In [1]: import numpy as np

In [2]: np.set_printoptions(suppress=True, linewidth=140)

In [3]: data = np.load("a.npy")

In [4]: data
Out[4]: 
array([[-1.92,  0.4 ,  0.83, -0.5 ],
       [ 3.31, -1.09, -0.58,  0.51],
       [ 5.23, -1.49, -1.41,  1.01],
       [-0.83,  1.09, -1.59,  0.59],
       [ 1.56,  0.76, -2.98,  1.36],
       [ 1.32, -0.12, -0.9 ,  0.48]])

In [5]: [round(float(x), 2) for x in np.linalg.svd(data, compute_uv=False)[:3]]
Out[5]: [7.63, 3.63, 0.0]

In [6]: np.linalg.cond(data) > 100
Out[6]: np.True_

In [7]: K = np.load("m.npy")

In [8]: K
Out[8]: 
array([[2, 0, 2, 0, 2],
       [1, 0, 0, 1, 1],
       [0, 1, 0, 2, 2],
       [1, 0, 0, 1, 1],
       [0, 2, 2, 2, 1]])

In [9]: # row 3 repeats row 1

In [10]: [round(float(x), 2) for x in np.linalg.svd(K, compute_uv=False)[:3]]
Out[10]: [5.23, 2.79, 2.08]

In [11]: np.linalg.matrix_rank(K, rtol=0.1)
Out[11]: np.int64(4)

In [12]: np.argsort(-np.linalg.norm(K, axis=0).round(6), kind="stable")[:3]
Out[12]: array([4, 3, 2])

In [13]: round(float(np.linalg.norm(K, 2) / np.linalg.norm(K)), 2)
Out[13]: 0.83

In [14]: A2 = np.array([[7, -9, -1], [5, -1, 6]])

In [15]: C = np.kron(A2, K)

In [16]: C.shape
Out[16]: (10, 15)

In [17]: P = np.triu(np.array([[-3, -3, 3, 2, -2],
    ...:     [-1, 0, -1, 1, 3],
    ...:     [1, -2, -1, -1, -1],
    ...:     [3, -2, 0, -1, 2],
    ...:     [-3, 3, -3, 3, -3]]), 1) + np.eye(5)

In [18]: A2 = P @ K @ np.linalg.inv(P)

In [19]: np.trace(A2), np.trace(K)
Out[19]: (np.float64(4.0), np.int64(4))

In [20]: np.round(np.poly(A2), 2) + 0
Out[20]: array([  1.,  -4.,  -3.,  -2., -18.,   0.])

In [21]: np.linalg.matrix_power(K, 3)
Out[21]: 
array([[22, 28, 28, 50, 48],
       [11, 12, 14, 21, 23],
       [17, 14, 16, 29, 30],
       [11, 12, 14, 21, 23],
       [22, 20, 26, 36, 35]])

In [22]: (K + K.T) / 2
Out[22]: 
array([[2. , 0.5, 1. , 0.5, 1. ],
       [0.5, 0. , 0.5, 0.5, 1.5],
       [1. , 0.5, 0. , 1. , 2. ],
       [0.5, 0.5, 1. , 1. , 1.5],
       [1. , 1.5, 2. , 1.5, 1. ]])

In [23]: np.round(np.sort(np.abs(np.linalg.eigvals(K))), 2) + 0
Out[23]: array([0.  , 1.53, 1.53, 1.59, 4.86])

In [24]: np.round(np.linalg.det(K), 2)
Out[24]: np.float64(0.0)

In [25]: np.round(np.abs(np.linalg.eigvals(K)).max(), 2)
Out[25]: np.float64(4.86)

In [26]: np.trace(K)
Out[26]: np.int64(4)

In [27]: np.linalg.determinant(K)
---------------------------------------------------------------------------
AttributeError                            Traceback (most recent call last)
Cell In[27], line 1
----> 1 np.linalg.determinant(K)

AttributeError: module 'numpy.linalg' has no attribute 'determinant'

In [28]: K @ K
Out[28]: 
array([[ 4,  6,  8,  8, 10],
       [ 3,  2,  4,  3,  4],
       [ 3,  4,  4,  7,  5],
       [ 3,  2,  4,  3,  4],
       [ 4,  4,  2, 10,  9]])

In [29]: A2 = np.array([[2, -1]])

In [30]: arr = np.block([[np.zeros((1, 1)), A2], [A2.T, np.zeros((2, 2))]])

In [31]: arr
Out[31]: 
array([[ 0.,  2., -1.],
       [ 2.,  0.,  0.],
       [-1.,  0.,  0.]])

In [32]: np.argsort(-np.linalg.norm(arr, axis=0).round(6), kind="stable")[:3]
Out[32]: array([0, 1, 2])

In [33]: feats = np.load("case15.npy")

In [34]: feats
Out[34]: 
array([[-1.94, -5.89,  1.96, -5.89,  1.54],
       [ 0.32,  0.82,  0.6 ,  0.72, -0.33],
       [ 1.35,  1.55, -4.88,  2.45, -1.27],
       [ 0.48, -5.51,  3.99, -4.01,  2.32],
       [-0.98, -1.6 , -3.46, -1.53, -1.63],
       [-3.1 , -2.07,  3.94, -2.83,  0.97],
       [ 1.06,  5.07, -3.06,  4.87, -1.79],
       [-2.95,  0.34,  0.79, -1.02, -0.34],
       [-3.18, -1.28, -7.44, -1.83, -2.92],
       [ 0.63,  1.97, -4.83,  2.66, -2.47],
       [-1.8 , -2.96, -1.01, -3.33,  0.25],
       [-3.6 , -3.94,  0.51, -5.8 ,  0.39],
       [-0.07, -0.13,  0.25, -0.51, -0.13],
       [-1.13, -0.28,  1.25, -0.83,  0.86],
       [ 0.11,  0.03, -5.9 ,  0.41, -2.2 ],
       [-1.69,  1.83, -6.45,  1.86, -3.  ],
       [-2.72, -0.75, -4.34, -1.9 , -1.8 ],
       [-2.08,  3.59, -5.41,  2.81, -2.69],
       [-0.13, -0.35, -2.73, -0.05, -1.08],
       [ 0.31, -0.54, -6.58,  0.05, -2.75],
       [ 1.91,  3.81, -1.11,  3.26, -0.32],
       [ 1.77,  1.15, -0.41,  1.66, -0.4 ],
       [ 1.28,  5.53, -2.01,  5.79, -0.96]])

In [35]: P = feats @ np.linalg.solve(feats.T @ feats, feats.T)

In [36]: round(float(np.trace(P)), 2)
Out[36]: 5.0

In [37]: np.round(np.linalg.eigvalsh(P), 2) + 0
Out[37]: array([0., 0., 0., 0., 0., 0., 0., 0., 0., 0., 0., 0., 0., 0., 0., 0., 0., 0., 1., 1., 1., 1., 1.])

In [38]: np.round(P @ feats[:, 1], 2)
Out[38]: 
array([-5.89,  0.82,  1.55, -5.51, -1.6 , -2.07,  5.07,  0.34, -1.28,  1.97, -2.96, -3.94, -0.13, -0.28,  0.03,  1.83, -0.75,  3.59, -0.35,
       -0.54,  3.81,  1.15,  5.53])

In [39]: X = np.load("out12.npy")

In [40]: X
Out[40]: 
array([[-0.45, -0.51,  0.38],
       [ 0.62, -0.49, -0.69],
       [ 0.99,  0.68, -0.99],
       [ 0.24, -0.56, -0.35],
       [-0.62, -0.36,  0.59],
       [ 0.96,  0.92, -0.94],
       [ 0.94,  0.8 , -0.92],
       [-0.06,  0.55,  0.17],
       [-0.98, -0.93,  0.96],
       [ 0.99,  0.18, -0.99],
       [ 1.  ,  0.57, -1.  ],
       [ 0.99,  0.39, -0.99],
       [-0.99, -0.87,  0.98],
       [ 0.99,  0.49, -0.99],
       [ 0.58, -0.15, -0.61]])

In [41]: np.round(np.abs(np.linalg.svd(X)[2][-1]), 2)
Out[41]: array([0.72, 0.07, 0.69])

In [42]: cen = X - X.mean(axis=0)

In [43]: U, sig, Vh = np.linalg.svd(cen, full_matrices=False)

In [44]: (np.sign(U[:, 0]) == np.sign(U[0, 0])).astype(int)
Out[44]: array([1, 0, 0, 1, 1, 0, 0, 1, 1, 0, 0, 0, 1, 0, 0])

In [45]: np.abs(Vh[0]).argmax()
Out[45]: np.int64(0)
